% ipython --no-banner

In [1]: import numpy as np

In [2]: np.set_printoptions(precision=3, suppress=True, linewidth=160)

In [3]: E = np.load("sample19.npy")

In [4]: E
Out[4]: 
array([[-0.433,  0.19 ,  0.325, -0.666, -0.476],
       [ 0.289, -0.871,  0.319, -0.144, -0.191],
       [-0.722, -0.282, -0.02 ,  0.571, -0.27 ],
       [ 0.144, -0.111, -0.818, -0.15 , -0.525],
       [-0.433, -0.337, -0.352, -0.432,  0.623]])

In [5]: # columns are unit length and at right angles

In [6]: np.poly(E)
Out[6]: array([ 1.   ,  0.851, -0.092,  0.092, -0.851, -1.   ])

In [7]: np.kron(np.eye(2, dtype=int), E)
Out[7]: 
array([[-0.433,  0.19 ,  0.325, -0.666, -0.476, -0.   ,  0.   ,  0.   , -0.   , -0.   ],
       [ 0.289, -0.871,  0.319, -0.144, -0.191,  0.   , -0.   ,  0.   , -0.   , -0.   ],
       [-0.722, -0.282, -0.02 ,  0.571, -0.27 , -0.   , -0.   , -0.   ,  0.   , -0.   ],
       [ 0.144, -0.111, -0.818, -0.15 , -0.525,  0.   , -0.   , -0.   , -0.   , -0.   ],
       [-0.433, -0.337, -0.352, -0.432,  0.623, -0.   , -0.   , -0.   , -0.   ,  0.   ],
       [-0.   ,  0.   ,  0.   , -0.   , -0.   , -0.433,  0.19 ,  0.325, -0.666, -0.476],
       [ 0.   , -0.   ,  0.   , -0.   , -0.   ,  0.289, -0.871,  0.319, -0.144, -0.191],
       [-0.   , -0.   , -0.   ,  0.   , -0.   , -0.722, -0.282, -0.02 ,  0.571, -0.27 ],
       [ 0.   , -0.   , -0.   , -0.   , -0.   ,  0.144, -0.111, -0.818, -0.15 , -0.525],
       [-0.   , -0.   , -0.   , -0.   ,  0.   , -0.433, -0.337, -0.352, -0.432,  0.623]])

In [8]: round(np.linalg.eigvals(E).sum().real, 3)
Out[8]: np.float64(-0.851)

In [9]: np.round(np.linalg.det(2 * E), 3), round(float(np.linalg.det(E)), 3)
Out[9]: (np.float64(32.0), 1.0)

In [10]: O, r_ = np.linalg.qr(E)

In [11]: O
Out[11]: 
array([[-0.433,  0.19 ,  0.325, -0.666, -0.476],
       [ 0.289, -0.871,  0.319, -0.144, -0.191],
       [-0.722, -0.282, -0.02 ,  0.571, -0.27 ],
       [ 0.144, -0.111, -0.818, -0.15 , -0.525],
       [-0.433, -0.337, -0.352, -0.432,  0.623]])

In [12]: print(abs(r_[0, 0]), round(float(np.linalg.norm(E[:, 0])), 3))
1.0 1.0

In [13]: O.shape, r_.shape
Out[13]: ((5, 5), (5, 5))

In [14]: np.round(O.T @ O, 3) + 0
Out[14]: 
array([[1., 0., 0., 0., 0.],
       [0., 1., 0., 0., 0.],
       [0., 0., 1., 0., 0.],
       [0., 0., 0., 1., 0.],
       [0., 0., 0., 0., 1.]])

In [15]: np.allclose(r_.T @ r_, E.T @ E)
Out[15]: True

In [16]: np.abs(np.diag(r_))
Out[16]: array([1., 1., 1., 1., 1.])

In [17]: O @ r_
Out[17]: 
array([[-0.433,  0.19 ,  0.325, -0.666, -0.476],
       [ 0.289, -0.871,  0.319, -0.144, -0.191],
       [-0.722, -0.282, -0.02 ,  0.571, -0.27 ],
       [ 0.144, -0.111, -0.818, -0.15 , -0.525],
       [-0.433, -0.337, -0.352, -0.432,  0.623]])

In [18]: u = np.array([1, -1, 1, -2, 0])

In [19]: r1 = np.array([2, 1])

In [20]: K = u[:, None] + r1[None, :]

In [21]: K
Out[21]: 
array([[ 3,  2],
       [ 1,  0],
       [ 3,  2],
       [ 0, -1],
       [ 2,  1]])

In [22]: # rows 0 and 2 are equal

In [23]: B = K / np.linalg.norm(K, axis=1, keepdims=True)

In [24]: G = B @ B.T

In [25]: print((G - 2 * np.eye(5)).round(6).argmax(axis=1))
[2 4 0 1 0]

In [26]: G[3]
Out[26]: array([-0.555,  0.   , -0.555,  1.   , -0.447])

In [27]: vec = np.array([2, 2])

In [28]: target = K @ vec

In [29]: np.round(np.linalg.pinv(K) @ K, 3) + 0
Out[29]: 
array([[1., 0.],
       [0., 1.]])

In [30]: print(target)
[10  2 10 -2  6]

In [31]: rng = np.random.default_rng(4012)

In [32]: target = target + 0.3 * rng.normal(size=5)

In [33]: target
Out[33]: array([10.428,  1.603, 10.94 , -1.484,  6.007])

In [34]: c, *_ = np.linalg.lstsq(K, target)

In [35]: np.round(K.T @ (target - K @ c), 3) + 0
Out[35]: array([0., 0.])

In [36]: vec = np.array([-2, -3])

In [37]: target = K @ vec

In [38]: c, lr = np.zeros(2), 1 / np.linalg.norm(K, 2) ** 2

In [39]: for i in range(8):
    ...:     c -= lr * K.T @ (K @ c - target)
    ...:     if i % 2 == 0: print(i, round(np.linalg.norm(K @ c - target), 3))
    ...: 
0 1.449
2 1.354
4 1.265
6 1.182

In [40]: print(c)
[-2.596 -2.066]

In [41]: M = np.array([[-0.9, -0.5, 0.2, 2.6, -0.5, -0.6],
    ...:     [0.0, -1.2, 0.7, -0.1, 0.3, 0.4],
    ...:     [1.1, 0.1, 2.9, 0.5, 0.0, 0.5],
    ...:     [0.1, -2.0, -0.4, 0.4, 0.7, 0.2],
    ...:     [-0.8, 0.1, -0.5, -1.6, -0.6, 0.7],
    ...:     [0.2, 0.4, 0.4, -0.4, 0.6, -0.5]])

In [42]: M[:, 2] *= 3

In [43]: M
Out[43]: 
array([[-0.9, -0.5,  0.6,  2.6, -0.5, -0.6],
       [ 0. , -1.2,  2.1, -0.1,  0.3,  0.4],
       [ 1.1,  0.1,  8.7,  0.5,  0. ,  0.5],
       [ 0.1, -2. , -1.2,  0.4,  0.7,  0.2],
       [-0.8,  0.1, -1.5, -1.6, -0.6,  0.7],
       [ 0.2,  0.4,  1.2, -0.4,  0.6, -0.5]])

In [44]: round(float(np.linalg.norm(M, 2) / np.linalg.norm(M)), 3)
Out[44]: 0.904

In [45]: data = np.array([[0, 0, -3, 0, 0, 0],
    ...:     [-3, 0, 0, 0, 0, 0],
    ...:     [0, 0, 0, -2, 2, 0],
    ...:     [0, 0, 0, 0, 0, 0],
    ...:     [0, 0, 1, 0, 0, 0],
    ...:     [0, 0, 3, 0, -2, -1],
    ...:     [3, 3, 0, 0, 2, 0]])

In [46]: left, sigma, Vh = np.linalg.svd(data)

In [47]: np.argmax(sigma[:-1] / (sigma[1:] + 1e-6)) + 1
Out[47]: np.int64(5)

In [48]: B = left[:, :5] @ np.diag(sigma[:5]) @ Vh[:5]

In [49]: np.linalg.matrix_rank(B)
Out[49]: np.int64(5)

In [50]: print(round(np.abs(data - B).max(), 3))
0.0

In [51]: print(round(float(np.linalg.norm(data - B, 2)), 3), np.round(sigma[5], 3))
0.0 0.0

In [52]: print(B.round(3) + 0)
[[ 0.  0. -3.  0.  0.  0.]
 [-3.  0.  0.  0.  0.  0.]
 [ 0.  0.  0. -2.  2.  0.]
 [ 0.  0.  0.  0.  0.  0.]
 [ 0.  0.  1.  0.  0.  0.]
 [ 0.  0.  3.  0. -2. -1.]
 [ 3.  3.  0.  0.  2.  0.]]

In [53]: np.round(np.linalg.norm(data - B) / np.linalg.norm(data), 3)
Out[53]: np.float64(0.0)

In [54]: def softmax(z):
    ...:     e = np.exp(z - z.max(axis=-1, keepdims=True))
    ...:     return e / e.sum(axis=-1, keepdims=True)
    ...: 

In [55]: np.round(softmax(10 * data[4]), 3) + 0
Out[55]: array([0., 0., 1., 0., 0., 0.])

In [56]: att = data @ data.T / np.sqrt(6)

In [57]: np.round(softmax(att)[4] @ data, 3) + 0
Out[57]: array([ 0.   ,  0.326,  1.177, -0.217, -0.305, -0.37 ])

In [58]: F = np.loadtxt("a.csv", delimiter=",")

In [59]: F
Out[59]: 
array([[0., 0., 0., 0., 3.],
       [0., 7., 0., 0., 0.],
       [7., 0., 0., 0., 0.],
       [0., 0., 0., 4., 0.],
       [0., 0., 3., 0., 0.]])

In [60]: np.einsum("ii->", F)
Out[60]: np.float64(11.0)

In [61]: np.poly(F)
Out[61]: array([    1.,   -11.,    28.,   -63.,   693., -1764.])

In [62]: print(np.round(np.linalg.det(F.T), 3))
1764.0

In [63]: print(np.flatnonzero(np.linalg.matrix_power((F != 0) + (F.T != 0) + np.eye(5), 5)[3]))
[3]

In [64]: X = np.array([[-2, -2, -2, -2],
    ...:     [0, 1, -1, 1],
    ...:     [-2, 2, -1, 2],
    ...:     [2, 0, 0, -2],
    ...:     [1, -2, 0, -1],
    ...:     [2, -2, 2, -1]])

In [65]: X[0] = X[4]

In [66]: X
Out[66]: 
array([[ 1, -2,  0, -1],
       [ 0,  1, -1,  1],
       [-2,  2, -1,  2],
       [ 2,  0,  0, -2],
       [ 1, -2,  0, -1],
       [ 2, -2,  2, -1]])

In [67]: # rows 0 and 4 are equal

In [68]: z = rng.permutation(4)

In [69]: B = X[:, z] * rng.choice([-1, 1], 4)

In [70]: B
Out[70]: 
array([[ 0, -2, -1,  1],
       [-1,  1,  0, -1],
       [-1,  2,  2, -2],
       [ 0,  0, -2,  2],
       [ 0, -2, -1,  1],
       [ 2, -2, -2,  1]])

In [71]: left, _, Vh = np.linalg.svd(X.T @ B)

In [72]: np.round(np.linalg.lstsq(X, B)[0], 3) + 0
Out[72]: 
array([[ 0.,  0., -1.,  0.],
       [ 0.,  1.,  0.,  0.],
       [ 1.,  0.,  0.,  0.],
       [ 0.,  0.,  0., -1.]])

In [73]: z
Out[73]: array([2, 1, 0, 3])

In [74]: print(np.round(left @ Vh, 3) + 0)
[[ 0.  0. -1.  0.]
 [ 0.  1.  0.  0.]
 [ 1.  0.  0.  0.]
 [ 0.  0.  0. -1.]]

In [75]: B = np.c_[X[:, :2] @ np.array([[3, -1], [-2, 2]]), np.array([2, 2, 1, 2, -2, 0])]

In [76]: B
Out[76]: 
array([[  7,  -5,   2],
       [ -2,   2,   2],
       [-10,   6,   1],
       [  6,  -2,   2],
       [  7,  -5,  -2],
       [ 10,  -6,   0]])

In [77]: np.round(np.linalg.norm(B - X @ np.linalg.lstsq(X, B)[0], axis=0), 3) + 0
Out[77]: array([0.   , 0.   , 2.982])

In [78]: np.linalg.matrix_rank(B)
Out[78]: np.int64(3)

In [79]: W0 = np.loadtxt("case14.csv", delimiter=",")

In [80]: print(W0)
[[-3.668  1.432  0.012 -1.304 -3.583]
 [-0.593  0.324  0.411 -0.69  -1.456]
 [-3.96   1.39   0.606 -3.591  0.482]
 [-4.956  1.306 -1.795 -0.348  1.735]
 [-5.005  1.21  -1.87  -0.406  1.691]
 [-2.038  0.468 -1.546  2.048 -1.792]
 [ 1.126 -0.619 -1.018  1.987  1.652]
 [-5.942  1.874 -1.03  -1.614 -1.379]
 [-3.797  1.411  0.233 -2.108 -2.275]
 [-2.314  0.559 -1.067 -0.352  2.301]
 [ 1.396 -0.128  2.179 -3.445  1.811]
 [-6.408  2.191 -0.835 -1.434 -4.205]
 [ 3.326 -1.062  0.226  1.487  0.638]
 [ 0.763 -0.261 -0.787  2.242 -1.309]
 [-6.807  2.173  0.052 -4.679  1.357]]

In [81]: W2 = W0[[7, 14]].astype(float)

In [82]: for _ in range(5):
    ...:     z = np.linalg.norm(W0[:, None] - W2, axis=-1).argmin(axis=1)
    ...:     W2 = np.array([W0[z == j].mean(axis=0) for j in range(2)])
    ...: 

In [83]: z
Out[83]: array([0, 0, 1, 0, 0, 0, 0, 0, 0, 0, 1, 0, 0, 0, 1])

In [84]: print(np.bincount(z))
[12  3]

In [85]: W2
Out[85]: 
array([[-2.459,  0.736, -0.756, -0.041, -0.665],
       [-3.124,  1.145,  0.946, -3.905,  1.217]])

In [86]: z = rng.permutation(5)

In [87]: B = W0[:, z] * rng.choice([-1, 1], 5)

In [88]: B
Out[88]: 
array([[ 1.304, -3.668,  0.012, -3.583, -1.432],
       [ 0.69 , -0.593,  0.411, -1.456, -0.324],
       [ 3.591, -3.96 ,  0.606,  0.482, -1.39 ],
       [ 0.348, -4.956, -1.795,  1.735, -1.306],
       [ 0.406, -5.005, -1.87 ,  1.691, -1.21 ],
       [-2.048, -2.038, -1.546, -1.792, -0.468],
       [-1.987,  1.126, -1.018,  1.652,  0.619],
       [ 1.614, -5.942, -1.03 , -1.379, -1.874],
       [ 2.108, -3.797,  0.233, -2.275, -1.411],
       [ 0.352, -2.314, -1.067,  2.301, -0.559],
       [ 3.445,  1.396,  2.179,  1.811,  0.128],
       [ 1.434, -6.408, -0.835, -4.205, -2.191],
       [-1.487,  3.326,  0.226,  0.638,  1.062],
       [-2.242,  0.763, -0.787, -1.309,  0.261],
       [ 4.679, -6.807,  0.052,  1.357, -2.173]])

In [89]: left, _, Vh = np.linalg.svd(W0.T @ B)

In [90]: np.round(np.linalg.lstsq(W0, B)[0], 3) + 0
Out[90]: 
array([[ 0.,  1.,  0.,  0.,  0.],
       [ 0.,  0.,  0.,  0., -1.],
       [ 0.,  0.,  1.,  0.,  0.],
       [-1.,  0.,  0.,  0.,  0.],
       [ 0.,  0.,  0.,  1.,  0.]])

In [91]: print(z)
[3 0 2 4 1]
